$ python -q
>>> import numpy as np
>>> from numpy import linalg as LA
>>> np.set_printoptions(precision=2, suppress=True, linewidth=140)
>>> rnd = lambda a: np.round(a, 2) + 0
>>> u = np.array([1, 2, -2, 2])
>>> g = np.array([4, 2, -3, -1])
>>> arr = u[:, None] + g[None, :]
>>> arr
array([[ 5,  3, -2,  0],
       [ 6,  4, -1,  1],
       [ 2,  0, -5, -3],
       [ 6,  4, -1,  1]])
>>> rng = np.random.default_rng(194)
>>> idx = rng.permutation(4)
>>> idx
array([1, 0, 3, 2])
>>> A2 = arr[idx][:, idx]
>>> np.diag(A2)
array([ 4,  5,  1, -5])
>>> np.trace(A2)
np.int64(5)
>>> rnd(LA.det(A2)), rnd(LA.det(arr[idx]))
(np.float64(0.0), np.float64(0.0))
>>> rnd(np.sort(np.abs(LA.eigvals(A2))))
array([0.  , 0.  , 4.45, 9.45])
>>> A2 = np.array([[-3, 3], [-4, 3], [-5, 8]])
>>> mat = np.block([[np.zeros((3, 3)), A2], [A2.T, np.zeros((2, 2))]])
>>> mat
array([[ 0.,  0.,  0., -3.,  3.],
       [ 0.,  0.,  0., -4.,  3.],
       [ 0.,  0.,  0., -5.,  8.],
       [-3., -4., -5.,  0.,  0.],
       [ 3.,  3.,  8.,  0.,  0.]])
>>> x0 = np.array([2, 0, 3, -2, -2])
>>> h = np.maximum(mat @ x0, 0)
>>> mat.T @ h
array([ 90.,  90., 240.,  -8.,   6.])
>>> h
array([ 0.,  2.,  0.,  0., 30.])
>>> np.flatnonzero(h > 1e-9)
array([1, 4])
>>> np.maximum(mat @ x0, 0) - np.maximum(-mat @ x0, 0)
array([  0.,   2.,  -6., -21.,  30.])
>>> mat * (h > 1e-9)[:, None]
array([[ 0.,  0.,  0., -0.,  0.],
       [ 0.,  0.,  0., -4.,  3.],
       [ 0.,  0.,  0., -0.,  0.],
       [-0., -0., -0.,  0.,  0.],
       [ 3.,  3.,  8.,  0.,  0.]])
>>> t3 = np.stack([mat, 4 * mat, mat[::-1]])
>>> LA.matrix_rank(t3.reshape(3, -1))
np.int64(2)
>>> rnd(LA.norm(t3, axis=(1, 2)))
array([16.25, 64.99, 16.25])
>>> rnd(LA.eigvals(mat))
array([ 11.36, -11.36,   1.71,   0.  ,  -1.71])
>>> rnd(np.poly(mat))
array([   1.,    0., -132.,    0.,  379.,    0.])
>>> rnd(LA.det(2 * mat)), rnd(LA.det(mat))
(np.float64(0.0), np.float64(0.0))
>>> rnd(LA.det(mat[::-1]))
np.float64(0.0)
>>> A2 = np.array([[0, 3, 1], [0, 3, 0]])
>>> W2 = np.kron(A2, mat)
>>> LA.matrix_rank(W2)
np.int64(8)
>>> W2
array([[  0.,   0.,   0.,  -0.,   0.,   0.,   0.,   0.,  -9.,   9.,   0.,   0.,   0.,  -3.,   3.],
       [  0.,   0.,   0.,  -0.,   0.,   0.,   0.,   0., -12.,   9.,   0.,   0.,   0.,  -4.,   3.],
       [  0.,   0.,   0.,  -0.,   0.,   0.,   0.,   0., -15.,  24.,   0.,   0.,   0.,  -5.,   8.],
       [ -0.,  -0.,  -0.,   0.,   0.,  -9., -12., -15.,   0.,   0.,  -3.,  -4.,  -5.,   0.,   0.],
       [  0.,   0.,   0.,   0.,   0.,   9.,   9.,  24.,   0.,   0.,   3.,   3.,   8.,   0.,   0.],
       [  0.,   0.,   0.,  -0.,   0.,   0.,   0.,   0.,  -9.,   9.,   0.,   0.,   0.,  -0.,   0.],
       [  0.,   0.,   0.,  -0.,   0.,   0.,   0.,   0., -12.,   9.,   0.,   0.,   0.,  -0.,   0.],
       [  0.,   0.,   0.,  -0.,   0.,   0.,   0.,   0., -15.,  24.,   0.,   0.,   0.,  -0.,   0.],
       [ -0.,  -0.,  -0.,   0.,   0.,  -9., -12., -15.,   0.,   0.,  -0.,  -0.,  -0.,   0.,   0.],
       [  0.,   0.,   0.,   0.,   0.,   9.,   9.,  24.,   0.,   0.,   0.,   0.,   0.,   0.,   0.]])
>>> M = np.load("mat.npy")
>>> M
array([[ 0,  1,  0,  1],
       [-1,  0, -1,  0],
       [ 0,  1,  0,  7],
       [-1,  0, -7,  0]])
>>> idx = rng.permutation(4)
>>> idx
array([2, 3, 1, 0])
>>> A2 = M[idx][:, idx]
>>> np.allclose(A2, M)
False
>>> rnd(LA.det(A2)), rnd(LA.det(M[idx]))
(np.float64(36.0), np.float64(-36.0))
>>> x0 = np.array([1, 2, 0, 2])
>>> y = M @ x0
>>> c, lr = np.zeros(4), 1 / LA.norm(M, 2) ** 2
>>> for i in range(25):
...     c -= lr * M.T @ (M @ c - y)
...     if i % 5 == 0: print(i, round(LA.norm(M @ c - y), 2))
... 
0 1.59
5 1.49
10 1.39
15 1.29
20 1.21
>>> rnd(c)
array([0.31, 0.84, 0.11, 2.19])
>>> u = np.array([3, -1, -2])
>>> np.correlate(M[2], M[0], "full")
array([0, 1, 0, 8, 0, 7, 0])
>>> np.polyval(u, M[2])
array([ -2,   0,  -2, 138])
>>> W1 = np.array([[-4, -3], [-4, 0], [-4, 3], [-1, 1]])
>>> c = np.array([-3, -3])
>>> H = np.maximum(M @ W1 + c, 0)
>>> (H > 0).mean(axis=0)
array([0.5 , 0.25])
>>> LA.matrix_rank(H)
np.int64(2)
>>> W2 = np.array([[0, 2, 0], [2, 1, 1]])
>>> H @ W2
array([[ 0,  0,  0],
       [ 0, 10,  0],
       [ 8,  4,  4],
       [ 0, 58,  0]])
>>> W1 @ W2
array([[ -6, -11,  -3],
       [  0,  -8,   0],
       [  6,  -5,   3],
       [  2,  -1,   1]])
>>> (H @ W2).round(6).argmax(axis=1)
array([0, 1, 0, 1])
>>> rnd(np.poly(M))
array([ 1.,  0., 52.,  0., 36.])
>>> rnd(LA.det(2 * M)), rnd(LA.det(M))
(np.float64(576.0), np.float64(36.0))
>>> rnd(LA.det(M.T))
np.float64(36.0)
>>> rnd(LA.eigvals(M).sum().real)
np.float64(0.0)
>>> rnd(LA.eigvals(M))
array([0.+7.16j, 0.-7.16j, 0.+0.84j, 0.-0.84j])
>>> np.einsum("ii->", M)
np.int64(0)
>>> np.kron(np.eye(2, dtype=int), M)
array([[ 0,  1,  0,  1,  0,  0,  0,  0],
       [-1,  0, -1,  0,  0,  0,  0,  0],
       [ 0,  1,  0,  7,  0,  0,  0,  0],
       [-1,  0, -7,  0,  0,  0,  0,  0],
       [ 0,  0,  0,  0,  0,  1,  0,  1],
       [ 0,  0,  0,  0, -1,  0, -1,  0],
       [ 0,  0,  0,  0,  0,  1,  0,  7],
       [ 0,  0,  0,  0, -1,  0, -7,  0]])
>>> u = np.array([1, 0])
>>> m1 = u[np.abs(np.subtract.outer(np.arange(2), np.arange(2)))]
>>> m1
array([[1, 0],
       [0, 1]])
>>> A2 = m1 / LA.norm(m1, axis=1, keepdims=True)
>>> C2 = A2 @ A2.T
>>> rnd(LA.norm(A2, axis=1))
array([1., 1.])
>>> np.argwhere(np.triu(np.abs(C2) > 0.95, 1))
array([], shape=(0, 2), dtype=int64)
>>> (np.abs(C2) > 0.9).astype(int)
array([[1, 0],
       [0, 1]])
>>> np.degrees(np.arccos(np.clip(C2[0, 1], -1, 1)))
np.float64(90.0)
>>> (C2 - 2 * np.eye(2)).round(6).argmax(axis=1)
array([1, 0])
>>> vals, vecs = LA.eig(m1)
>>> rnd(np.sort(LA.eigvals(m1 @ m1)))
array([1., 1.])
>>> rnd(np.sort(LA.eigvals(LA.inv(m1))))
array([1., 1.])
>>> m1 @ vecs[:, 0] - vals[0] * vecs[:, 0]
array([0., 0.])
>>> m1[:, 0] @ m1[:, 1]
np.int64(0)
>>> np.flatnonzero(LA.matrix_power((m1 != 0) + (m1.T != 0) + np.eye(2), 2)[0])
array([0])
>>> (LA.matrix_power((m1 != 0) + (m1.T != 0) + np.eye(2), 2) > 0).astype(int)
array([[1, 0],
       [0, 1]])
>>> rnd(LA.det(m1))
np.float64(1.0)
>>> m1 @ m1
array([[1, 0],
       [0, 1]])
>>> rnd(np.sort(LA.eigvals(m1).real))
array([1., 1.])
>>> (m1 != 0).astype(int)
array([[1, 0],
       [0, 1]])
>>> LA.matrix_rank(mat, rtol=0.1)
np.int64(4)
>>> LA.cond(mat) > 100
np.True_
>>> np.argsort(-LA.norm(mat, axis=0).round(6), kind="stable")[:3]
array([2, 4, 3])
>>> rnd(LA.norm(mat, 2) / LA.norm(mat))
np.float64(0.7)
>>> feats = np.loadtxt("data.csv", delimiter=",")
>>> rnd(feats)
array([[ 0.87, -0.5 ,  0.  ],
       [ 0.5 ,  0.87,  0.  ],
       [ 0.  ,  0.  ,  1.  ]])
>>> # splits into 2 blocks
>>> rnd(feats @ feats.T)
array([[1., 0., 0.],
       [0., 1., 0.],
       [0., 0., 1.]])
>>> feats[:, 2] @ feats[:, 1]
np.float64(0.0)
>>> rnd(LA.pinv(feats))
array([[ 0.87,  0.5 ,  0.  ],
       [-0.5 ,  0.87,  0.  ],
       [ 0.  ,  0.  ,  1.  ]])
>>> rnd(feats.T @ feats)
array([[1., 0., 0.],
       [0., 1., 0.],
       [0., 0., 1.]])
>>> O, vecs = LA.qr(feats[:, :1])[0], LA.qr(feats[:, 1:])[0]
>>> sv = LA.svd(O.T @ vecs, compute_uv=False)
>>> rnd(sv)
array([0.])
>>> (sv > 0.9).sum()
np.int64(0)
>>> rnd((feats - feats.T) / 2)
array([[ 0. , -0.5,  0. ],
       [ 0.5,  0. ,  0. ],
       [ 0. ,  0. ,  0. ]])
>>> rnd(LA.matrix_power(feats, 2))
array([[ 0.5 , -0.87,  0.  ],
       [ 0.87,  0.5 ,  0.  ],
       [ 0.  ,  0.  ,  1.  ]])
>>> rnd(feats @ feats)
array([[ 0.5 , -0.87,  0.  ],
       [ 0.87,  0.5 ,  0.  ],
       [ 0.  ,  0.  ,  1.  ]])
>>> rnd(np.sort(np.abs(LA.eigvals(feats))))
array([1., 1., 1.])
>>> rnd(np.sort(LA.eigvals(feats).real))
array([0.87, 0.87, 1.  ])
>>> rnd(feats @ feats)
array([[ 0.5 , -0.87,  0.  ],
       [ 0.87,  0.5 ,  0.  ],
       [ 0.  ,  0.  ,  1.  ]])
>>> u = np.array([-2, 1, 0, 0, -1, -2])
>>> g = np.array([-1, 1, -2, -2, -2, -1, 0])
>>> X = np.outer(u, g)
>>> X
array([[ 2, -2,  4,  4,  4,  2,  0],
       [-1,  1, -2, -2, -2, -1,  0],
       [ 0,  0,  0,  0,  0,  0,  0],
       [ 0,  0,  0,  0,  0,  0,  0],
       [ 1, -1,  2,  2,  2,  1,  0],
       [ 2, -2,  4,  4,  4,  2,  0]])
>>> Uu, sv, Vt = LA.svd(X)
>>> vecs = Vt[:(sv > 1e-8).sum()]
>>> x0 = X[1] + -2 * X[4] + rng.integers(2) * np.eye(7)[2]
>>> x0
array([-3.,  3., -6., -6., -6., -3.,  0.])
>>> rnd(vecs.T @ vecs)
array([[ 0.07, -0.07,  0.13,  0.13,  0.13,  0.07,  0.  ],
       [-0.07,  0.07, -0.13, -0.13, -0.13, -0.07,  0.  ],
       [ 0.13, -0.13,  0.27,  0.27,  0.27,  0.13,  0.  ],
       [ 0.13, -0.13,  0.27,  0.27,  0.27,  0.13,  0.  ],
       [ 0.13, -0.13,  0.27,  0.27,  0.27,  0.13,  0.  ],
       [ 0.07, -0.07,  0.13,  0.13,  0.13,  0.07,  0.  ],
       [ 0.  ,  0.  ,  0.  ,  0.  ,  0.  ,  0.  ,  0.  ]])
>>> np.allclose(vecs.T @ vecs @ x0, x0)
True
>>> W1 = np.array([[-3, -3, -2], [-3, 3, 2], [0, 0, 1]])
>>> c = np.array([0, 0, 1])
>>> H = np.maximum(feats @ W1 + c, 0)
>>> rnd(H)
array([[0.  , 0.  , 0.  ],
       [0.  , 1.1 , 1.73],
       [0.  , 0.  , 2.  ]])
>>> rnd((H > 0).mean(axis=0))
array([0.  , 0.33, 0.67])
>>> W2 = np.array([[-5, 5, -4], [-1, -3, 2], [-2, -2, -2]])
>>> (H @ W2).round(6).argmax(axis=1)
array([0, 2, 0])
>>> rnd(H @ W2)
array([[ 0.  ,  0.  ,  0.  ],
       [-4.56, -6.76, -1.27],
       [-4.  , -4.  , -4.  ]])
>>> W1 @ W2
array([[ 22,  -2,  10],
       [  8, -28,  14],
       [ -2,  -2,  -2]])
>>> E = np.load("dump.npy")
>>> E
array([[ 1, -1,  1, -1,  1, -1,  1, -1],
       [ 1,  1,  1,  1,  1,  1,  1,  1]])
>>> rnd(LA.norm(E, 1)), rnd(LA.norm(E, np.inf))
(np.float64(2.0), np.float64(8.0))
>>> rnd(LA.norm(E, "nuc"))
np.float64(5.66)
>>> rnd(LA.norm(E, axis=0))
array([1.41, 1.41, 1.41, 1.41, 1.41, 1.41, 1.41, 1.41])
>>> rnd(LA.norm(E, 2))
np.float64(2.83)
>>> E.reshape(2, -1)
array([[ 1, -1,  1, -1,  1, -1,  1, -1],
       [ 1,  1,  1,  1,  1,  1,  1,  1]])
>>> t3 = E.reshape(2, 2, -1)
>>> t3.shape
(2, 2, 4)
>>> t3.sum(axis=1)
array([[ 2, -2,  2, -2],
       [ 2,  2,  2,  2]])
>>> np.einsum("ihd,jhd->hij", t3, t3).shape
(2, 2, 2)
>>> t3.transpose(1, 0, 2)
array([[[ 1, -1,  1, -1],
        [ 1,  1,  1,  1]],

       [[ 1, -1,  1, -1],
        [ 1,  1,  1,  1]]])
>>> x0 = np.array([-8, -3, 1, 3, 6, 3, -5, 2])
>>> h = np.maximum(E @ x0, 0)
>>> np.maximum(E @ x0, 0) - np.maximum(-E @ x0, 0)
array([-11,  -1])
>>> rnd(np.tanh(E @ x0))
array([-1.  , -0.76])
>>> E * (h > 1e-9)[:, None]
array([[0, 0, 0, 0, 0, 0, 0, 0],
       [0, 0, 0, 0, 0, 0, 0, 0]])
>>> data = np.array([[-2.1, 1.2, -1.4, 1.8, -0.9, 0.3],
...     [-0.4, 0.5, -0.1, -0.4, -0.2, -1.8],
...     [-0.1, 0.5, 1.2, -0.4, -0.6, -1.0],
...     [1.0, -1.1, -0.7, 0.5, 0.2, 0.3],
...     [0.6, 1.1, -0.4, 2.0, -0.3, -0.4]])
>>> data[:, 2] *= 10
>>> data
array([[ -2.1,   1.2, -14. ,   1.8,  -0.9,   0.3],
       [ -0.4,   0.5,  -1. ,  -0.4,  -0.2,  -1.8],
       [ -0.1,   0.5,  12. ,  -0.4,  -0.6,  -1. ],
       [  1. ,  -1.1,  -7. ,   0.5,   0.2,   0.3],
       [  0.6,   1.1,  -4. ,   2. ,  -0.3,  -0.4]])
>>> # column 2 is much longer than the rest
>>> t = np.radians(120)
>>> Rm = np.eye(6)
>>> Rm[1, 1] = Rm[4, 4] = np.cos(t)
>>> Rm[1, 4], Rm[4, 1] = -np.sin(t), np.sin(t)
>>> rnd(Rm)
array([[ 1.  ,  0.  ,  0.  ,  0.  ,  0.  ,  0.  ],
       [ 0.  , -0.5 ,  0.  ,  0.  , -0.87,  0.  ],
       [ 0.  ,  0.  ,  1.  ,  0.  ,  0.  ,  0.  ],
       [ 0.  ,  0.  ,  0.  ,  1.  ,  0.  ,  0.  ],
       [ 0.  ,  0.87,  0.  ,  0.  , -0.5 ,  0.  ],
       [ 0.  ,  0.  ,  0.  ,  0.  ,  0.  ,  1.  ]])
>>> A2 = data @ Rm.T
>>> rnd(A2)
array([[ -2.1 ,   0.18, -14.  ,   1.8 ,   1.49,   0.3 ],
       [ -0.4 ,  -0.08,  -1.  ,  -0.4 ,   0.53,  -1.8 ],
       [ -0.1 ,   0.27,  12.  ,  -0.4 ,   0.73,  -1.  ],
       [  1.  ,   0.38,  -7.  ,   0.5 ,  -1.05,   0.3 ],
       [  0.6 ,  -0.29,  -4.  ,   2.  ,   1.1 ,  -0.4 ]])
>>> rnd(LA.svd(data, compute_uv=False)), rnd(LA.svd(A2, compute_uv=False))
(array([20.3 ,  3.19,  2.08,  1.8 ,  0.6 ]), array([20.3 ,  3.19,  2.08,  1.8 ,  0.6 ]))
>>> rnd(np.abs(A2 - data).max(axis=0))
array([0.  , 1.48, 0.  , 0.  , 2.39, 0.  ])
>>> np.allclose(data @ data.T, A2 @ A2.T)
True
